$ python3 -q
>>> import numpy as np
>>> import numpy.linalg as la
>>> np.set_printoptions(precision=3, suppress=True, linewidth=140, legacy="1.25")
>>> rnd = lambda a: np.round(a, 3) + 0
>>> J = np.array([[1, 2, 3, 1, 3, 1, 2],
...     [1, 2, 3, 1, 3, 1, 2],
...     [-7, -14, -21, -7, -21, -7, -14],
...     [0, 0, 0, 0, 0, 0, 0],
...     [-3, -6, -9, -3, -9, -3, -6],
...     [-9, -18, -27, -9, -27, -9, -18],
...     [-6, -12, -18, -6, -18, -6, -12],
...     [-3, -6, -9, -3, -9, -3, -6],
...     [3, 6, 9, 3, 9, 3, 6]])
>>> # columns 0 and 3 are equal
>>> M2 = np.array([[2, 2], [-3, -3], [-1, 1], [2, 0], [-2, -3], [-2, -2], [2, -1]])
>>> print(np.einsum("ik,kj->ij", J, M2))
[[ -9 -14]
 [ -9 -14]
 [ 63  98]
 [  0   0]
 [ 27  42]
 [ 81 126]
 [ 54  84]
 [ 27  42]
 [-27 -42]]
>>> print(J @ M2)
[[ -9 -14]
 [ -9 -14]
 [ 63  98]
 [  0   0]
 [ 27  42]
 [ 81 126]
 [ 54  84]
 [ 27  42]
 [-27 -42]]
>>> print(np.vstack([J, M2.T]).shape)
(11, 7)
>>> M2 @ J
Traceback (most recent call last):
  File "<python-input-10>", line 1, in <module>
    M2 @ J
    ~~~^~~
ValueError: matmul: Input operand 1 has a mismatch in its core dimension 0, with gufunc signature (n?,k),(k,m?)->(n?,m?) (size 9 is different from 2)
>>> print(np.abs(np.diag(la.qr(J)[1])) > 1e-9)
[ True False False False False False False]
>>> try:
...     la.inv(J)
... except la.LinAlgError as e:
...     print(repr(e))
... 
LinAlgError('Last 2 dimensions of the array must be square')
>>> print(la.lstsq(J[:-1].T, J[-1])[2])
1
>>> print(rnd(np.trace(la.pinv(J) @ J)))
1.0
>>> print([round(float(x), 3) for x in la.svd(J, compute_uv=False)[:3]])
[75.2, 0.0, 0.0]
>>> print(np.argsort(-la.norm(J, axis=0).round(6), kind="stable")[:3])
[2 4 1]
>>> print(la.matrix_rank(J, rtol=0.1))
1
>>> def softmax(z):
...     e = np.exp(z - z.max(axis=-1, keepdims=True))
...     return e / e.sum(axis=-1, keepdims=True)
... 
>>> print(rnd(softmax(J).sum(axis=1)))
[1. 1. 1. 1. 1. 1. 1. 1. 1.]
>>> S = J @ J.T / np.sqrt(7)
>>> print(softmax(S).round(6).argmax(axis=1))
[8 8 5 0 5 5 5 5 8]
>>> print(rnd(softmax(S)[1] @ J))
[3. 6. 9. 3. 9. 3. 6.]
>>> left, sig, Vt = la.svd(J)
>>> print(rnd(sig))
[75.2  0.   0.   0.   0.   0.   0. ]
>>> M2 = left[:, :1] @ np.diag(sig[:1]) @ Vt[:1]
>>> print(rnd(la.norm(J - M2, 2)), rnd(sig[1]))
0.0 0.0
>>> print(rnd(M2))
[[  1.   2.   3.   1.   3.   1.   2.]
 [  1.   2.   3.   1.   3.   1.   2.]
 [ -7. -14. -21.  -7. -21.  -7. -14.]
 [  0.   0.   0.   0.   0.   0.   0.]
 [ -3.  -6.  -9.  -3.  -9.  -3.  -6.]
 [ -9. -18. -27.  -9. -27.  -9. -18.]
 [ -6. -12. -18.  -6. -18.  -6. -12.]
 [ -3.  -6.  -9.  -3.  -9.  -3.  -6.]
 [  3.   6.   9.   3.   9.   3.   6.]]
>>> print(la.matrix_rank(J, rtol=0.05))
1
>>> feats = np.tril(np.array([[-5, -7, 7, 5], [0, -1, -1, 4], [-5, -2, 0, -8], [7, 2, 2, -5]]), -1) + np.eye(4, dtype=int)
>>> print(feats)
[[ 1  0  0  0]
 [ 0  1  0  0]
 [-5 -2  1  0]
 [ 7  2  2  1]]
>>> print(rnd(la.eigvals(feats).sum().real))
4.0
>>> print(np.kron(np.eye(2, dtype=int), feats))
[[ 1  0  0  0  0  0  0  0]
 [ 0  1  0  0  0  0  0  0]
 [-5 -2  1  0  0  0  0  0]
 [ 7  2  2  1  0  0  0  0]
 [ 0  0  0  0  1  0  0  0]
 [ 0  0  0  0  0  1  0  0]
 [ 0  0  0  0 -5 -2  1  0]
 [ 0  0  0  0  7  2  2  1]]
>>> print(rnd(la.det(feats[::-1])))
1.0
>>> print(rnd(la.eigvals(feats)))
[1. 1. 1. 1.]
>>> print(np.poly(feats))
[ 1. -4.  6. -4.  1.]
>>> r0 = np.array([0, 0, 5, 4])
>>> M2 = feats + np.outer(r0, np.eye(4)[3])
>>> print(M2)
[[ 1.  0.  0.  0.]
 [ 0.  1.  0.  0.]
 [-5. -2.  1.  5.]
 [ 7.  2.  2.  5.]]
>>> print(la.matrix_rank(la.inv(M2) - la.inv(feats), tol=1e-8))
1
>>> print(la.matrix_rank(M2 - feats))
1
>>> x = np.array([-2, -1, 1, -1])
>>> target = M2 @ x
>>> print(target)
[ -2.  -1.   8. -19.]
>>> print(rnd(la.solve(M2.T, M2[1])))
[0. 1. 0. 0.]
>>> print(rnd(la.solve(M2, 5 * target)))
[-10.  -5.   5.  -5.]
>>> print(la.matrix_power(feats - np.diag(np.diag(feats)), 4))
[[0 0 0 0]
 [0 0 0 0]
 [0 0 0 0]
 [0 0 0 0]]
>>> M2 = np.array([[-5, -2, -1], [-4, 2, 0], [-2, 4, -1]])
>>> M2[-1] = M2[0]
>>> X = M2 + 0.05 * np.eye(3)
>>> print(X)
[[-4.95 -2.   -1.  ]
 [-4.    2.05  0.  ]
 [-5.   -2.   -0.95]]
>>> M2 = np.array([[3, 3], [0, 0], [1, 3]])
>>> print(rnd(M2.T @ X.T))
[[-15.85 -12.   -15.95]
 [-17.85 -12.   -17.85]]
>>> print(rnd(np.einsum("ik,kj->ji", X, M2)))
[[-15.85 -12.   -15.95]
 [-17.85 -12.   -17.85]]
>>> print(la.matrix_rank(X @ M2))
2
>>> print(rnd(X @ M2))
[[-15.85 -17.85]
 [-12.   -12.  ]
 [-15.95 -17.85]]
>>> F = np.load("mat.npy")
>>> print(rnd(F))
[[ 0.947  0.086  0.053  0.087  0.062  0.148  0.027  0.076]
 [ 0.086  0.86  -0.086 -0.142 -0.101 -0.241 -0.044 -0.123]
 [ 0.053 -0.086  0.948 -0.087 -0.062 -0.148 -0.027 -0.075]
 [ 0.087 -0.142 -0.087  0.856 -0.102 -0.245 -0.044 -0.125]
 [ 0.062 -0.101 -0.062 -0.102  0.927 -0.174 -0.031 -0.089]
 [ 0.148 -0.241 -0.148 -0.245 -0.174  0.583 -0.075 -0.212]
 [ 0.027 -0.044 -0.027 -0.044 -0.031 -0.075  0.986 -0.038]
 [ 0.076 -0.123 -0.075 -0.125 -0.089 -0.212 -0.038  0.892]]
>>> rng = np.random.default_rng(79217)
>>> z = rng.permutation(8)
>>> print(z)
[3 6 0 5 1 4 2 7]
>>> M2 = F[z][:, z]
>>> print(rnd(np.trace(M2)))
7.0
>>> left, sig, Vt = la.svd(F)
>>> vecs = Vt[:(sig > 1e-8).sum()]
>>> x = F[5] + -3 * F[1] + rng.integers(2) * np.eye(8)[1]
>>> print(rnd(x))
[-0.109 -1.822  0.109  0.18   0.128  1.307  0.055  0.156]
>>> print(rnd(la.norm(x - vecs.T @ vecs @ x)))
0.374
>>> print(rnd(vecs.T @ vecs))
[[ 0.947  0.086  0.053  0.087  0.062  0.148  0.027  0.076]
 [ 0.086  0.86  -0.086 -0.142 -0.101 -0.241 -0.044 -0.123]
 [ 0.053 -0.086  0.948 -0.087 -0.062 -0.148 -0.027 -0.075]
 [ 0.087 -0.142 -0.087  0.856 -0.102 -0.245 -0.044 -0.125]
 [ 0.062 -0.101 -0.062 -0.102  0.927 -0.174 -0.031 -0.089]
 [ 0.148 -0.241 -0.148 -0.245 -0.174  0.583 -0.075 -0.212]
 [ 0.027 -0.044 -0.027 -0.044 -0.031 -0.075  0.986 -0.038]
 [ 0.076 -0.123 -0.075 -0.125 -0.089 -0.212 -0.038  0.892]]
>>> print(rnd(np.diag(vecs.T @ vecs)))
[0.947 0.86  0.948 0.856 0.927 0.583 0.986 0.892]
>>> print(la.matrix_rank(np.vstack([F, x])))
8
>>> x = np.array([3, -1, 1, 0, 0, 3, -2, -1])
>>> print(np.sign((F @ x).round(6)))
[ 1. -1.  1. -1. -1.  1. -1. -1.]
>>> print(la.norm(F @ x) <= la.norm(F, 2) * la.norm(x) + 1e-9)
True
>>> print(rnd(F @ np.ones(8)))
[ 1.485  0.211  0.516  0.199  0.431 -0.365  0.754  0.305]
>>> left, sig, Vt = la.svd(F)
>>> print(np.argmax(sig[:-1] / (sig[1:] + 1e-6)) + 1)
7
>>> print(rnd(sig))
[1. 1. 1. 1. 1. 1. 1. 0.]
>>> M2 = left[:, :7] @ np.diag(sig[:7]) @ Vt[:7]
>>> print(la.matrix_rank(F, rtol=0.05))
7
>>> print(rnd(la.norm(F - M2) / la.norm(F)))
0.0
>>> print(la.matrix_rank(M2))
7
>>> A = np.load("out7.npy")
>>> print(A)
[[-52.   -8.   20.   16.  -18. ]
 [  0.4   0.   -0.4   0.3   1.4]
 [  0.4  -0.2  -0.6   1.2   0.1]
 [  0.4  -1.5  -0.5  -0.3   0.1]
 [  0.   -0.4  -0.4  -0.5  -0.3]
 [  0.3  -0.8  -0.2  -0.4  -0.8]
 [  0.8  -0.7  -0.9   0.1  -1.1]
 [ -1.   -0.8   0.4   0.7  -0.4]
 [  1.7   1.6  -0.4  -1.1   0.6]
 [  2.3  -0.7   0.8  -0.3   0.2]
 [ -0.2   0.4   0.4   0.1  -1.2]]
>>> basis = A[[10, 0]].astype(float)
>>> for _ in range(6):
...     z = la.norm(A[:, None] - basis, axis=-1).argmin(axis=1)
...     basis = np.array([A[z == j].mean(axis=0) for j in range(2)])
... 
>>> print(z)
[1 0 0 0 0 0 0 0 0 0 0]
>>> print(basis[1] - basis[0])
[-52.51  -7.69  20.18  16.02 -17.86]
>>> print(rnd(basis))
[[  0.51  -0.31  -0.18  -0.02  -0.14]
 [-52.    -8.    20.    16.   -18.  ]]
>>> print(np.bincount(z))
[10  1]
>>> left, sig, Vt = la.svd(basis)
>>> print(rnd(sig))
[61.222  0.486]
>>> print(np.argmax(sig[:-1] / (sig[1:] + 1e-6)) + 1)
1
>>> M2 = left[:, :1] @ np.diag(sig[:1]) @ Vt[:1]
>>> print(rnd(la.norm(basis - M2, 2)), rnd(sig[1]))
0.486 0.486
>>> print(la.matrix_rank(basis, rtol=0.05))
1
>>> print(rnd(M2))
[[  0.353   0.054  -0.136  -0.109   0.122]
 [-52.001  -7.998  20.     15.999 -17.998]]
>>> Xs = A - A.mean(axis=0)
>>> left, sig, Vt = la.svd(Xs, full_matrices=False)
>>> print(rnd(Vt[0] * np.sign(Vt[0, np.abs(Vt[0]).argmax()])))
[ 0.852  0.125 -0.327 -0.26   0.29 ]
>>> print(rnd(sig ** 2 / (sig ** 2).sum()))
[0.995 0.002 0.001 0.001 0.001]
>>> print(rnd(np.abs(Vt[-1])))
[0.366 0.224 0.091 0.841 0.317]
>>> print(np.abs(Vt[0]).argmax())
0
>>> print((np.sign(left[:, 0]) == np.sign(left[0, 0])).astype(int))
[1 0 0 0 0 0 0 0 0 0 0]
>>> C2 = np.cov(A, rowvar=False)
>>> print(np.argwhere(np.triu(np.abs(np.corrcoef(A.T)) > 0.8, 1)))
[[0 1]
 [0 2]
 [0 3]
 [0 4]
 [1 2]
 [1 3]
 [1 4]
 [2 3]
 [2 4]
 [3 4]]
>>> print(np.argsort(-A.std(axis=0).round(6), kind="stable"))
[0 2 4 3 1]
>>> print(C2.shape)
(5, 5)
>>> print(rnd(np.polyfit(A[:, 2], A[:, 4], 1)))
[-0.88  -0.308]
>>> print(rnd(np.corrcoef(A[:, 2], A[:, 4])[0, 1]))
-0.988
>>> print(np.median(A, axis=0))
[ 0.4 -0.7 -0.4  0.1 -0.3]
>>> q, R = la.qr(A)
>>> print(rnd(abs(R[0, 0])), rnd(la.norm(A[:, 0])))
52.1 52.1
>>> K = np.loadtxt("dump.csv", delimiter=",")
>>> print(K)
[[ 1.7   -5.727  1.9    0.1   -2.3    0.2  ]
 [-0.2   -5.118  1.7   -0.2    0.7   -0.2  ]
 [ 0.    -2.433  0.8    0.3   -0.4   -1.4  ]
 [ 0.7   -0.616  0.2   -0.1    0.     1.2  ]
 [-1.4    6.    -2.    -0.4   -0.7    1.4  ]
 [-0.6    7.784 -2.6    0.8   -0.7   -1.2  ]
 [-0.9   -0.935  0.3   -0.2   -0.8   -1.2  ]
 [-1.5    1.197 -0.4   -0.3   -0.9   -1.1  ]
 [ 0.6   -1.488  0.5   -1.2   -0.8    0.3  ]
 [ 0.6   -7.196  2.4   -1.    -1.8   -0.4  ]
 [ 1.    -1.825  0.6   -0.6   -0.3    0.   ]
 [-1.2   -3.028  1.     0.7    2.    -1.3  ]
 [-1.2   -2.403  0.8   -0.7   -0.3    0.3  ]
 [ 0.     2.367 -0.8    0.1    1.5   -1.7  ]
 [ 0.2   -2.105  0.7    0.9    0.1    0.4  ]
 [ 0.1    1.487 -0.5   -0.3    1.6    0.   ]
 [-0.7    1.521 -0.5   -1.5   -0.4   -0.8  ]
 [ 1.6   -3.862  1.3   -1.3    0.8   -0.7  ]
 [-0.7    0.587 -0.2   -0.5    0.5    0.3  ]
 [ 0.1   -1.773  0.6    0.1    0.3   -1.6  ]
 [-0.2   -6.005  2.     0.5   -1.8   -1.3  ]
 [ 0.3   -0.316  0.1    0.3   -0.1    0.6  ]
 [ 0.1    1.82  -0.6   -0.3   -0.8    0.4  ]]
>>> w1 = np.array([[1, 3, 3],
...     [0, 0, 1],
...     [1, 3, 3],
...     [3, 0, 3],
...     [2, 3, 1],
...     [2, 3, 2],
...     [2, 3, 1]])
>>> b = np.array([9, 8, 4])
>>> hid = np.maximum(J @ w1 + b, 0)
>>> print((hid > 0).astype(int))
[[1 1 1]
 [1 1 1]
 [0 0 0]
 [1 1 1]
 [0 0 0]
 [0 0 0]
 [0 0 0]
 [0 0 0]
 [1 1 1]]
>>> print(la.matrix_rank(hid))
2
>>> print(hid)
[[28 38 28]
 [28 38 28]
 [ 0  0  0]
 [ 9  8  4]
 [ 0  0  0]
 [ 0  0  0]
 [ 0  0  0]
 [ 0  0  0]
 [66 98 76]]
>>> print(rnd((hid > 0).mean(axis=0)))
[0.444 0.444 0.444]
>>> basis = np.array([[1, 3, -8], [-1, 0, -3], [-1, -6, -1]])
>>> print(w1 @ basis)
[[ -5 -15 -20]
 [ -1  -6  -1]
 [ -5 -15 -20]
 [  0  -9 -27]
 [ -2   0 -26]
 [ -3  -6 -27]
 [ -2   0 -26]]
>>> print((hid @ basis).round(6).argmax(axis=1))
[0 0 0 1 0 0 0 0 0]
